In [1]: import numpy as np

In [2]: import numpy.linalg as la

In [3]: np.set_printoptions(precision=1, suppress=True, linewidth=140)

In [4]: feats = np.load("m.npy")

In [5]: feats
Out[5]: 
array([[ 3., -1., -1.,  1.],
       [ 2.,  0., -3.,  3.],
       [ 2., -1., -2.,  3.],
       [ 2., -1., -5.,  6.]])

In [6]: x0 = np.array([-1, 3, 1, -3])

In [7]: rhs = feats @ x0

In [8]: print(rhs)
[-10. -14. -16. -28.]

In [9]: print(la.solve(feats, rhs))
[-1.  3.  1. -3.]

In [10]: la.solve(feats.T, feats[3])
Out[10]: array([ 0., -0.,  0.,  1.])

In [11]: rng = np.random.default_rng(55539)

In [12]: z = rng.permutation(4)

In [13]: A2 = feats[:, z] * rng.choice([-1, 1], 4)

In [14]: print(A2)
[[-1. -1.  3.  1.]
 [-3. -3.  2. -0.]
 [-3. -2.  2.  1.]
 [-6. -5.  2.  1.]]

In [15]: U, _, Vt = la.svd(feats.T @ A2)

In [16]: print(np.round(la.lstsq(feats, A2)[0], 1) + 0)
[[ 0.  0.  1.  0.]
 [ 0.  0.  0. -1.]
 [ 0.  1.  0.  0.]
 [-1.  0.  0.  0.]]

In [17]: z = rng.permutation(4)

In [18]: z
Out[18]: array([3, 1, 2, 0])

In [19]: A2 = feats[z][:, z]

In [20]: np.round(la.det(A2), 1), np.round(la.det(feats[z]), 1)
Out[20]: (np.float64(6.0), np.float64(-6.0))

In [21]: np.trace(A2)
Out[21]: np.float64(7.0)

In [22]: np.diag(A2)
Out[22]: array([ 6.,  0., -2.,  3.])

In [23]: np.sort(np.abs(la.eigvals(A2)))
Out[23]: array([1., 1., 2., 3.])

In [24]: A2
Out[24]: 
array([[ 6., -1., -5.,  2.],
       [ 3.,  0., -3.,  2.],
       [ 3., -1., -2.,  2.],
       [ 1., -1., -1.,  3.]])

In [25]: print(round(la.norm(feats, 1), 1), np.round(la.norm(feats, np.inf), 1))
13.0 14.0

In [26]: np.round(la.norm(feats, 2), 1)
Out[26]: np.float64(10.5)

In [27]: round(la.norm(feats[2] - feats[3]), 1)
Out[27]: np.float64(4.2)

In [28]: feats[2] @ feats[3]
Out[28]: np.float64(33.0)

In [29]: la.norm(feats, axis=0)
Out[29]: array([4.6, 1.7, 6.2, 7.4])

In [30]: round(float(la.norm(feats, "nuc")), 1)
Out[30]: 14.3

In [31]: round(la.norm(feats[2], 1), 1), np.round(la.norm(feats[2], np.inf), 1)
Out[31]: (np.float64(8.0), np.float64(3.0))

In [32]: f = np.array([5, 3, 3, 4])

In [33]: A2 = feats + np.outer(f, np.eye(4)[2])

In [34]: round(float(la.det(A2) / la.det(feats)), 1), np.round(1 + la.solve(feats, f)[2], 1)
Out[34]: (-0.7, np.float64(-0.7))

In [35]: la.matrix_rank(la.inv(A2) - la.inv(feats), tol=1e-8)
Out[35]: np.int64(1)

In [36]: data = np.loadtxt("data.csv", delimiter=",")

In [37]: print(data)
[[ 3.  1.  1.  1.  1.  0.  0.  2.  0.  0.]
 [ 3.  1.  0.  1.  2.  3.  2.  2.  2.  1.]
 [ 0.  1.  3.  0.  0.  2.  0.  0.  1.  0.]
 [ 3.  3.  0.  1.  1.  3.  2.  2.  0.  1.]
 [ 3.  1.  0.  0.  1.  3.  2.  1.  1.  2.]
 [ 2.  1.  1.  1.  3.  2.  2.  1.  1.  2.]
 [ 0.  0.  0.  0.  0.  0.  2. -2. -1.  2.]
 [ 0.  0.  0.  0.  0.  0.  1. -2. -1.  3.]
 [ 0.  0.  0.  0.  0.  0. -4. -1.  4. -4.]
 [ 0.  0.  0.  0.  0.  0.  2.  2.  5. -3.]]

In [38]: q, r_ = la.qr(data)

In [39]: q.round(1) + 0
Out[39]: 
array([[-0.5, -0.3, -0.3, -0.2,  0.6,  0.4,  0. ,  0. ,  0. ,  0. ],
       [-0.5, -0.2,  0. , -0.3,  0. , -0.8,  0. ,  0. ,  0. ,  0. ],
       [ 0. ,  0.5, -0.8,  0.2,  0. , -0.2,  0. ,  0. ,  0. ,  0. ],
       [-0.5,  0.8,  0.4,  0. ,  0.1,  0.1,  0. ,  0. ,  0. ,  0. ],
       [-0.5, -0.2,  0. ,  0.8, -0.2,  0.1,  0. ,  0. ,  0. ,  0. ],
       [-0.3,  0. , -0.3, -0.4, -0.7,  0.3,  0. ,  0. ,  0. ,  0. ],
       [ 0. ,  0. ,  0. ,  0. ,  0. ,  0. , -0.4, -0.6, -0.3, -0.6],
       [ 0. ,  0. ,  0. ,  0. ,  0. ,  0. , -0.2, -0.6, -0.2,  0.8],
       [ 0. ,  0. ,  0. ,  0. ,  0. ,  0. ,  0.8, -0.2, -0.6, -0.1],
       [ 0. ,  0. ,  0. ,  0. ,  0. ,  0. , -0.4,  0.5, -0.8,  0.1]])

In [40]: print(round(float(abs(r_[0, 0])), 1), np.round(la.norm(data[:, 0]), 1))
6.3 6.3

In [41]: q.shape, r_.shape
Out[41]: ((10, 10), (10, 10))

In [42]: print(np.round(la.norm(data, "nuc"), 1))
39.6

In [43]: np.round(la.norm(data[6] - data[3]), 1)
Out[43]: np.float64(6.9)

In [44]: np.abs(data).max()
Out[44]: np.float64(5.0)

In [45]: print(data - data[0])
[[ 0.  0.  0.  0.  0.  0.  0.  0.  0.  0.]
 [ 0.  0. -1.  0.  1.  3.  2.  0.  2.  1.]
 [-3.  0.  2. -1. -1.  2.  0. -2.  1.  0.]
 [ 0.  2. -1.  0.  0.  3.  2.  0.  0.  1.]
 [ 0.  0. -1. -1.  0.  3.  2. -1.  1.  2.]
 [-1.  0.  0.  0.  2.  2.  2. -1.  1.  2.]
 [-3. -1. -1. -1. -1.  0.  2. -4. -1.  2.]
 [-3. -1. -1. -1. -1.  0.  1. -4. -1.  3.]
 [-3. -1. -1. -1. -1.  0. -4. -3.  4. -4.]
 [-3. -1. -1. -1. -1.  0.  2.  0.  5. -3.]]

In [46]: data.mean(axis=0)
Out[46]: array([1.4, 0.8, 0.5, 0.4, 0.8, 1.3, 0.9, 0.5, 1.2, 0.4])

In [47]: np.unravel_index(np.abs(data).argmax(), data.shape)
Out[47]: (np.int64(9), np.int64(8))

In [48]: print(data.sum(axis=1))
[ 9. 17.  7. 16. 14. 16.  1.  1. -5.  6.]

In [49]: print(la.svd(data, compute_uv=False))
[11.9  9.3  4.5  4.   3.1  2.5  1.8  1.5  0.7  0.4]

In [50]: U, sigma, Vt = la.svd(data, full_matrices=False)

In [51]: print(np.round(Vt @ Vt.T, 1) + 0)
[[1. 0. 0. 0. 0. 0. 0. 0. 0. 0.]
 [0. 1. 0. 0. 0. 0. 0. 0. 0. 0.]
 [0. 0. 1. 0. 0. 0. 0. 0. 0. 0.]
 [0. 0. 0. 1. 0. 0. 0. 0. 0. 0.]
 [0. 0. 0. 0. 1. 0. 0. 0. 0. 0.]
 [0. 0. 0. 0. 0. 1. 0. 0. 0. 0.]
 [0. 0. 0. 0. 0. 0. 1. 0. 0. 0.]
 [0. 0. 0. 0. 0. 0. 0. 1. 0. 0.]
 [0. 0. 0. 0. 0. 0. 0. 0. 1. 0.]
 [0. 0. 0. 0. 0. 0. 0. 0. 0. 1.]]

In [52]: np.round(U.T @ U, 1) + 0
Out[52]: 
array([[1., 0., 0., 0., 0., 0., 0., 0., 0., 0.],
       [0., 1., 0., 0., 0., 0., 0., 0., 0., 0.],
       [0., 0., 1., 0., 0., 0., 0., 0., 0., 0.],
       [0., 0., 0., 1., 0., 0., 0., 0., 0., 0.],
       [0., 0., 0., 0., 1., 0., 0., 0., 0., 0.],
       [0., 0., 0., 0., 0., 1., 0., 0., 0., 0.],
       [0., 0., 0., 0., 0., 0., 1., 0., 0., 0.],
       [0., 0., 0., 0., 0., 0., 0., 1., 0., 0.],
       [0., 0., 0., 0., 0., 0., 0., 0., 1., 0.],
       [0., 0., 0., 0., 0., 0., 0., 0., 0., 1.]])

In [53]: print(np.cumsum(sigma ** 2) / np.sum(sigma ** 2))
[0.5 0.8 0.9 0.9 1.  1.  1.  1.  1.  1. ]

In [54]: np.abs(Vt[0])
Out[54]: array([0.5, 0.3, 0.1, 0.1, 0.3, 0.5, 0.4, 0.3, 0.1, 0.3])

In [55]: np.abs(U[:, 0]).round(6).argmax()
Out[55]: np.int64(3)

In [56]: np.round(np.sqrt((sigma ** 2).sum()), 1), np.round(la.norm(data), 1)
Out[56]: (np.float64(16.9), np.float64(16.9))

In [57]: z = rng.permutation(10)

In [58]: A2 = data[:, z] * rng.choice([-1, 1], 10)

In [59]: A2
Out[59]: 
array([[-0.,  1., -3., -0., -1.,  2.,  1.,  0., -1.,  0.],
       [-2.,  2., -3., -2., -1.,  2.,  0.,  3., -1.,  1.],
       [-0.,  0., -0., -1., -0.,  0.,  3.,  2., -1.,  0.],
       [-2.,  1., -3., -0., -1.,  2.,  0.,  3., -3.,  1.],
       [-2.,  1., -3., -1., -0.,  1.,  0.,  3., -1.,  2.],
       [-2.,  3., -2., -1., -1.,  1.,  1.,  2., -1.,  2.],
       [-2.,  0., -0.,  1., -0., -2.,  0.,  0., -0.,  2.],
       [-1.,  0., -0.,  1., -0., -2.,  0.,  0., -0.,  3.],
       [ 4.,  0., -0., -4., -0., -1.,  0.,  0., -0., -4.],
       [-2.,  0., -0., -5., -0.,  2.,  0.,  0., -0., -3.]])

In [60]: U, _, Vt = la.svd(data.T @ A2)

In [61]: np.round(la.lstsq(data, A2)[0], 1) + 0
Out[61]: 
array([[ 0.,  0., -1.,  0.,  0.,  0.,  0.,  0.,  0.,  0.],
       [ 0.,  0.,  0.,  0.,  0.,  0.,  0.,  0., -1.,  0.],
       [ 0.,  0.,  0.,  0.,  0.,  0.,  1.,  0.,  0.,  0.],
       [ 0.,  0.,  0.,  0., -1.,  0.,  0.,  0.,  0.,  0.],
       [ 0.,  1.,  0.,  0.,  0.,  0.,  0.,  0.,  0.,  0.],
       [ 0.,  0.,  0.,  0.,  0.,  0.,  0.,  1.,  0.,  0.],
       [-1.,  0.,  0.,  0.,  0.,  0.,  0.,  0.,  0.,  0.],
       [ 0.,  0.,  0.,  0.,  0.,  1.,  0.,  0.,  0.,  0.],
       [ 0.,  0.,  0., -1.,  0.,  0.,  0.,  0.,  0.,  0.],
       [ 0.,  0.,  0.,  0.,  0.,  0.,  0.,  0.,  0.,  1.]])

In [62]: print(z)
[6 4 0 8 3 7 2 5 1 9]
